% python3 -q
>>> import numpy as np
>>> np.set_printoptions(precision=3, suppress=True, linewidth=120)
>>> J = np.load("data.npy")
>>> print(J)
[[ 1.906 -1.625 -4.941  2.658  6.741 -3.946  4.7    6.746  0.975  1.62   4.604 -5.018 -7.871  2.776 -3.782  1.923]
 [ 5.269  0.853 -0.04  -2.389 -0.656  1.377 -1.218  4.181  0.585  1.989  1.878 -0.103  1.271 -7.399  2.076  6.534]
 [ 3.275  4.764  0.895  0.99  -5.488 -1.955 -4.04  -2.572 -0.106  4.591 -1.577  3.075  1.146  2.709  1.849 -1.806]
 [-2.198 -2.125  4.842  4.918 -2.459 -2.53   0.308  0.067 -3.271  6.961 -7.023 -2.058  2.714 -1.313 -8.043  1.277]
 [ 5.299 -3.012  1.993 -1.764  6.072  4.134 -0.247 -1.473 -1.768  4.862 -0.974 -2.256 -0.464  1.828 -1.153 -2.366]
 [ 0.112  3.171 -4.215 -0.063  4.612 -2.882 -0.924 -3.352 -3.892 -5.761 -5.27   2.106  4.007 -5.84  -4.156  3.067]
 [-1.714  4.186 -1.531  2.432  4.531  2.932 -1.168  1.609  5.254  0.915 -0.4   -2.417  4.409  1.194  2.402  4.762]
 [-0.901 -6.663  0.152  1.435  3.275 -2.663  4.012 -0.186 -1.081  0.582 -0.366  0.913  1.225 -2.386  5.314 -1.538]
 [ 0.528 -0.129 -1.068  2.323 -1.198 -1.022  0.51  -0.611  0.7   -1.165 -0.111 -4.473  0.467 -4.382  1.441 -3.866]
 [-4.784  2.174 -4.05  -3.429 -1.496 -2.364 -5.026 -4.304  0.668  0.68   1.639 -4.887 -1.112  0.509  0.068  6.652]
 [ 1.131 -0.878  4.18   1.925 -2.025 -2.924 -4.133 -1.003 -0.146 -5.486  0.673 -3.685  3.195 -0.695  0.469  5.799]]
>>> G = J.T @ J
>>> print(np.round(np.linalg.eigvalsh(G)[::-1], 3) + 0)
[400.    324.    262.44  212.576 172.187 139.471 112.972  91.507  74.121  60.038  48.631   0.      0.      0.
   0.      0.   ]
>>> print(np.allclose(G, G.T))
True
>>> print((J @ J.T).shape)
(11, 11)
>>> print(round(float(np.trace(G)), 3), round(float((J ** 2).sum()), 3))
1897.943 1897.943
>>> print(np.linalg.svd(J, compute_uv=False) ** 2)
[400.    324.    262.44  212.576 172.187 139.471 112.972  91.507  74.121  60.038  48.631]
>>> A2 = J / np.linalg.norm(J, axis=1, keepdims=True)
>>> G = A2 @ A2.T
>>> print(round(np.degrees(np.arccos(np.clip(G[0, 2], -1, 1))), 3))
117.758
>>> print(np.argwhere(np.triu(np.abs(G) > 0.95, 1)))
[]
>>> r0, g = J[3], J[6]
>>> print(round(r0 @ r0, 3))
257.649
>>> pr = (r0 @ g) / (r0 @ r0) * r0
>>> print((g - pr) @ r0)
0.0
>>> print(np.linalg.matrix_rank(np.outer(r0, g)))
1
>>> print(round(float(np.linalg.norm(r0 + g) ** 2 + np.linalg.norm(r0 - g) ** 2), 3))
806.419
